% python3 -q
>>> import numpy as np
>>> from numpy import linalg as LA
>>> np.set_printoptions(precision=1, suppress=True, linewidth=200)
>>> def rd(a):
...     return np.round(a, 1) + 0
... 
>>> mat = np.loadtxt("m.csv", delimiter=",")
>>> mat
array([[ 0.,  0.,  0.,  0.,  0.,  0.,  0.],
       [ 9., 12., 12.,  5.,  6., 12.,  9.],
       [ 7.,  9.,  5., 10.,  6., 13.,  9.],
       [ 4.,  8.,  8., 11.,  2., 13.,  8.],
       [ 1.,  7.,  5.,  8.,  3.,  5.,  8.],
       [ 3.,  7.,  1., 10.,  5.,  6.,  5.],
       [ 0.,  0.,  0.,  0.,  0.,  0.,  0.],
       [ 0.,  0.,  0.,  0.,  0.,  0.,  0.],
       [ 4.,  6.,  6.,  8.,  2.,  9.,  5.],
       [ 1.,  3.,  5.,  3.,  0.,  4.,  4.],
       [ 0.,  0.,  0.,  0.,  0.,  0.,  0.],
       [ 0.,  0.,  0.,  0.,  2.,  0.,  4.],
       [ 5.,  7.,  7.,  5.,  4.,  8.,  9.],
       [ 5.,  8., 10.,  3.,  2.,  8.,  4.],
       [ 0.,  6.,  2.,  8.,  3.,  5.,  7.],
       [ 0.,  4.,  0.,  5.,  3.,  1.,  4.],
       [ 0.,  4.,  0.,  5.,  3.,  1.,  4.],
       [ 0.,  4.,  0.,  5.,  5.,  1.,  8.],
       [ 0.,  0.,  0.,  0.,  0.,  0.,  0.],
       [ 1.,  5.,  7.,  6.,  2.,  8., 11.]])
>>> # rows 0 and 6 are equal
>>> Ac = mat - mat.mean(axis=0)
>>> V = LA.svd(Ac)[2][:5]
>>> Y = Ac - Ac @ V.T @ V
>>> rd(np.cov(Ac @ V.T, rowvar=False))
array([[70. ,  0. ,  0. ,  0. ,  0. ],
       [ 0. , 10.5,  0. ,  0. ,  0. ],
       [ 0. ,  0. ,  4. ,  0. ,  0. ],
       [ 0. ,  0. ,  0. ,  3.2,  0. ],
       [ 0. ,  0. ,  0. ,  0. ,  1.4]])
>>> rd(LA.norm(Y) / LA.norm(Ac))
np.float64(0.0)
>>> rd(np.diag(V.T @ V))
array([0.6, 0.6, 0.8, 0.8, 0.5, 0.8, 0.9])
>>> hat = mat @ LA.solve(mat.T @ mat, mat.T)
>>> rd(np.trace(hat))
np.float64(7.0)
>>> rd(np.diag(hat))
array([0. , 0.6, 0.7, 0.5, 0.4, 0.5, 0. , 0. , 0.5, 0.2, 0. , 0.4, 0.6, 0.6, 0.6, 0.2, 0.2, 0.5, 0. , 0.6])
>>> rd(LA.eigvalsh(hat))
array([0., 0., 0., 0., 0., 0., 0., 0., 0., 0., 0., 0., 0., 1., 1., 1., 1., 1., 1., 1.])
>>> rd(hat @ mat[:, 4])
array([0., 6., 6., 2., 3., 5., 0., 0., 2., 0., 0., 2., 4., 2., 3., 3., 3., 5., 0., 2.])
>>> K = np.array([[-1, -2, -2, -4, -4, -1, -1, -2],
...     [3, 2, 2, 0, 0, 3, 3, 2],
...     [0, -1, -1, -3, -3, 0, 0, -1],
...     [4, 3, 3, 1, 1, 4, 4, 3],
...     [1, 0, 0, -2, -2, 1, 1, 0],
...     [1, 0, 0, -2, -2, 1, 1, 0],
...     [2, 1, 1, -1, -1, 2, 2, 1]])
>>> Uu, sv, vt = LA.svd(K)
>>> V = vt[:(sv > 1e-8).sum()]
>>> rng = np.random.default_rng(9)
>>> x0 = K[6] + 5 * K[5] + rng.integers(2) * np.eye(8)[4]
>>> x0
array([  7.,   1.,   1., -11., -11.,   7.,   7.,   1.])
>>> LA.matrix_rank(np.vstack([K, x0]))
np.int64(2)
>>> np.allclose(V.T @ V @ x0, x0)
True
>>> rd(LA.norm(x0 - V.T @ V @ x0))
np.float64(0.0)
>>> Y = K[0, 0] * K[1:] - np.outer(K[1:, 0], K[0])
>>> Y
array([[ 0,  4,  4, 12, 12,  0,  0,  4],
       [ 0,  1,  1,  3,  3,  0,  0,  1],
       [ 0,  5,  5, 15, 15,  0,  0,  5],
       [ 0,  2,  2,  6,  6,  0,  0,  2],
       [ 0,  2,  2,  6,  6,  0,  0,  2],
       [ 0,  3,  3,  9,  9,  0,  0,  3]])
>>> K[:, 0] / K[0, 0]
array([ 1., -3., -0., -4., -1., -1., -2.])
>>> LA.matrix_rank(Y), LA.matrix_rank(K)
(np.int64(1), np.int64(2))
>>> x0 = np.array([-1, -2, 3, -3, 1, 3, 1, -2])
>>> h1 = np.maximum(Y @ x0, 0)
>>> np.maximum(Y @ (3 * x0), 0)
array([0, 0, 0, 0, 0, 0])
>>> Y.T @ h1
array([0, 0, 0, 0, 0, 0, 0, 0])
>>> arr = np.array([[-3.0, -5.0, 0.0, 0.0, 0.0, 0.0, 0.0],
...     [4.0, -3.0, 0.0, 0.0, 0.0, 0.0, 0.0],
...     [0.0, 0.0, -2.0, 0.0, 2.0, 1.0, -1.0],
...     [0.0, 0.0, 1.0, 1.0, 0.0, -2.0, -2.0],
...     [0.0, 0.0, 1.0, 1.0, -1.0, 2.0, 2.0],
...     [0.0, 0.0, 1.0, 1.0, 1.0, 1.0, -1.0],
...     [0.0, 0.0, -2.0, 2.0, -1.0, 0.0, 0.0]])
>>> # 2 groups of indices that never mix
>>> Uu, sv, vt = LA.svd(arr)
>>> np.argmax(sv[:-1] / (sv[1:] + 1e-6)) + 1
np.int64(6)
>>> rd(sv)
array([5.9, 4.9, 4.1, 3.5, 3. , 2.6, 0.1])
>>> Y = Uu[:, :6] @ np.diag(sv[:6]) @ vt[:6]
>>> rd(Y)
array([[-3., -5.,  0.,  0.,  0.,  0.,  0.],
       [ 4., -3.,  0.,  0.,  0.,  0.,  0.],
       [ 0.,  0., -2.,  0.,  2.,  1., -1.],
       [ 0.,  0.,  1.,  1.,  0., -2., -2.],
       [ 0.,  0.,  1.,  1., -1.,  2.,  2.],
       [ 0.,  0.,  1.,  1.,  1.,  1., -1.],
       [ 0.,  0., -2.,  2., -1.,  0.,  0.]])
>>> LA.matrix_rank(Y)
np.int64(6)
>>> rd(np.abs(arr - Y).max())
np.float64(0.0)
>>> rd(LA.norm(arr - Y, 2)), rd(sv[6])
(np.float64(0.1), np.float64(0.1))
>>> Y = arr + rng.integers(-2, 3, (7, 6)) @ rng.integers(-2, 3, (6, 7))
>>> Y
array([[  0.,   0.,  10.,  -3.,   1.,  -2.,  -3.],
       [  7.,   1., -10.,   0.,   5.,  -7.,  -3.],
       [ 13.,   9.,   6.,  -4.,  -6.,   8.,   7.],
       [  7.,   1.,   1.,   3.,  -2.,  -1.,   0.],
       [ -7.,  -3., -11.,   1.,  -3.,   5.,   0.],
       [  3.,   2.,  -1.,   2.,   6.,  -6.,  -6.],
       [  3.,   0.,  -8.,   5.,  -2.,   1.,   1.]])
>>> rd(LA.svd(Y - arr, compute_uv=False))
array([27.4, 16.9, 15.4,  6.6,  3.1,  0.9,  0. ])
>>> LA.matrix_rank(Y - arr, tol=1e-8)
np.int64(6)
>>> np.abs(Y - arr).sum(axis=1)
array([27., 32., 57., 15., 29., 25., 15.])
>>> arr @ arr
array([[-11.,  30.,   0.,   0.,   0.,   0.,   0.],
       [-24., -11.,   0.,   0.,   0.,   0.,   0.],
       [  0.,   0.,   9.,   1.,  -4.,   3.,   5.],
       [  0.,   0.,   1.,  -5.,   2.,  -3.,  -1.],
       [  0.,   0.,  -4.,   6.,   3.,  -1.,  -7.],
       [  0.,   0.,   3.,   1.,   3.,   2.,  -2.],
       [  0.,   0.,   5.,   1.,  -3.,  -8.,  -4.]])
>>> rd(LA.matrix_power(arr, 3))
array([[153., -35.,   0.,   0.,   0.,   0.,   0.],
       [ 28., 153.,   0.,   0.,   0.,   0.,   0.],
       [  0.,   0., -28.,  10.,  20.,   2., -22.],
       [  0.,   0.,  -6.,  -8.,  -2.,  12.,  16.],
       [  0.,   0.,  30.,  -6.,  -5., -11.,  -1.],
       [  0.,   0.,   4.,   2.,   7.,   9.,  -1.],
       [  0.,   0., -12., -18.,   9., -11.,  -5.]])
>>> (arr + arr.T) / 2
array([[-3. , -0.5,  0. ,  0. ,  0. ,  0. ,  0. ],
       [-0.5, -3. ,  0. ,  0. ,  0. ,  0. ,  0. ],
       [ 0. ,  0. , -2. ,  0.5,  1.5,  1. , -1.5],
       [ 0. ,  0. ,  0.5,  1. ,  0.5, -0.5,  0. ],
       [ 0. ,  0. ,  1.5,  0.5, -1. ,  1.5,  0.5],
       [ 0. ,  0. ,  1. , -0.5,  1.5,  1. , -0.5],
       [ 0. ,  0. , -1.5,  0. ,  0.5, -0.5,  0. ]])
>>> rd(np.abs(LA.eigvals(arr)).max())
np.float64(5.4)
>>> Y = arr[0, 0] * arr[1:] - np.outer(arr[1:, 0], arr[0])
>>> Y
array([[ 0., 29., -0., -0., -0., -0., -0.],
       [ 0.,  0.,  6., -0., -6., -3.,  3.],
       [ 0.,  0., -3., -3., -0.,  6.,  6.],
       [ 0.,  0., -3., -3.,  3., -6., -6.],
       [ 0.,  0., -3., -3., -3., -3.,  3.],
       [ 0.,  0.,  6., -6.,  3., -0., -0.]])
>>> np.flatnonzero(~Y.round(6).any(axis=1))
array([], dtype=int64)
>>> round(np.log10(LA.cond(arr)))
2
>>> LA.matrix_rank(arr, rtol=0.1)
np.int64(6)
>>> rd(LA.norm(arr, 2) / LA.norm(arr))
np.float64(0.6)
>>> LA.cond(arr) > 100
np.False_
>>> M = np.array([[3.0, 0.0, 0.0, 0.0],
...     [0.0, 3.0, 0.0, 0.0],
...     [0.0, 0.0, 3.0, 0.0],
...     [0.0, 0.0, 0.0, 3.0]])
>>> M
array([[3., 0., 0., 0.],
       [0., 3., 0., 0.],
       [0., 0., 3., 0.],
       [0., 0., 0., 3.]])
>>> # 4 blocks once reordered
>>> np.allclose(M @ M.T, M.T @ M)
True
>>> (M @ M)[0]
array([9., 0., 0., 0.])
>>> X = np.load("arr.npy")
>>> X
array([[-1.,  1.,  0.,  0.],
       [ 0., -1.,  1.,  0.],
       [ 0.,  0., -1.,  1.],
       [ 0.,  0.,  0., -1.]])
>>> # triangular: eigenvalues sit on the diagonal
>>> labels = rng.permutation(4)
>>> Y = X[:, labels] * rng.choice([-1, 1], 4)
>>> Y
array([[-1.,  0., -1.,  0.],
       [ 1.,  1.,  0.,  0.],
       [-0., -1.,  0.,  1.],
       [-0.,  0.,  0., -1.]])
>>> Uu, _, vt = LA.svd(X.T @ Y)
>>> labels
array([1, 2, 0, 3])
>>> rd(LA.lstsq(X, Y)[0])
array([[ 0.,  0.,  1.,  0.],
       [-1.,  0.,  0.,  0.],
       [ 0.,  1.,  0.,  0.],
       [ 0.,  0.,  0.,  1.]])
>>> rd(Uu @ vt)
array([[ 0.,  0.,  1.,  0.],
       [-1.,  0.,  0.,  0.],
       [ 0.,  1.,  0.,  0.],
       [ 0.,  0.,  0.,  1.]])
>>> Y = X[0, 0] * X[1:] - np.outer(X[1:, 0], X[0])
>>> Y
array([[ 0.,  1., -1., -0.],
       [ 0., -0.,  1., -1.],
       [ 0., -0., -0.,  1.]])
>>> X[:, 0] / X[0, 0]
array([ 1., -0., -0., -0.])
>>> LA.matrix_rank(Y), LA.matrix_rank(X)
(np.int64(3), np.int64(4))
>>> m1 = np.loadtxt("test4.csv", delimiter=",")
>>> m1
array([[ 0.,  1.,  0.,  6.,  1.],
       [-1.,  0.,  0.,  0.,  0.],
       [ 0.,  0.,  0.,  1., -2.],
       [-6.,  0., -1.,  0.,  0.],
       [-1.,  0.,  2.,  0.,  0.]])
>>> # looks like rank 4
>>> LA.matrix_rank(m1, rtol=0.1)
np.int64(4)
>>> rd(LA.norm(m1, 2) / LA.norm(m1))
np.float64(0.7)
>>> [int(LA.matrix_rank(LA.matrix_power(M, p))) for p in range(1, 5)]
[4, 4, 4, 4]
>>> rd(np.sort(LA.eigvals(M)))
array([3., 3., 3., 3.])
>>> M @ M
array([[9., 0., 0., 0.],
       [0., 9., 0., 0.],
       [0., 0., 9., 0.],
       [0., 0., 0., 9.]])
>>> A = np.tanh(np.array([[-1.0, 0.3, -0.5, -0.1],
...     [0.6, 0.7, -1.2, -1.7],
...     [-1.3, -0.8, 0.5, -1.3],
...     [1.4, 0.2, 1.1, 0.2],
...     [-0.9, 0.6, 0.0, 0.1],
...     [0.6, -1.2, 0.5, -0.3],
...     [1.6, 0.3, -0.9, 1.1],
...     [-0.7, -1.8, -1.7, -0.1],
...     [1.2, 1.4, -0.2, -1.8],
...     [-0.6, 1.4, 1.1, -2.4],
...     [-0.9, 0.3, 0.8, 0.7],
...     [1.7, -1.3, 1.0, 1.3],
...     [-0.4, -1.0, 0.5, 1.6],
...     [0.7, -0.4, -1.3, -2.5],
...     [-0.3, 1.8, -0.1, -1.6]]) @ np.array([[0.9, 0.1, 0.0, -0.5, -0.5],
...     [0.3, 0.7, 1.6, 1.9, -0.4],
...     [0.2, -1.4, -2.0, -0.6, 0.0],
...     [0.4, -0.3, -0.2, 1.7, 0.9]]))
>>> rd(A)
array([[-0.7,  0.7,  0.9,  0.8,  0.3],
       [-0.2,  1. ,  1. , -0.8, -1. ],
       [-0.9, -0.8, -1. , -1. , -0.2],
       [ 0.9, -0.9, -1. , -0.6, -0.5],
       [-0.5,  0.3,  0.7,  0.9,  0.3],
       [ 0.2, -0.9, -1. , -1. , -0.1],
       [ 0.9,  0.9,  1. ,  1. ,  0.1],
       [-0.9,  0.8,  0.5, -1. ,  0.8],
       [ 0.6,  1. ,  1. , -0.7, -1. ],
       [-0.7,  0.1,  0.5, -0.9, -1. ],
       [-0.3, -0.8, -0.9,  0.9,  0.7],
       [ 1. , -1. , -1. , -0.9,  0.7],
       [ 0.1, -1. , -1. ,  0.6,  1. ],
       [-0.6,  1. ,  1. , -1. , -1. ],
       [-0.4,  1. ,  1. ,  0.7, -1. ]])
>>> rd(K @ LA.pinv(K) @ K)
array([[-1., -2., -2., -4., -4., -1., -1., -2.],
       [ 3.,  2.,  2.,  0.,  0.,  3.,  3.,  2.],
       [ 0., -1., -1., -3., -3.,  0.,  0., -1.],
       [ 4.,  3.,  3.,  1.,  1.,  4.,  4.,  3.],
       [ 1.,  0.,  0., -2., -2.,  1.,  1.,  0.],
       [ 1.,  0.,  0., -2., -2.,  1.,  1.,  0.],
       [ 2.,  1.,  1., -1., -1.,  2.,  2.,  1.]])
>>> rd(np.trace(LA.pinv(K) @ K))
np.float64(2.0)
>>> np.unique(K.round(6), axis=0).shape
(6, 8)
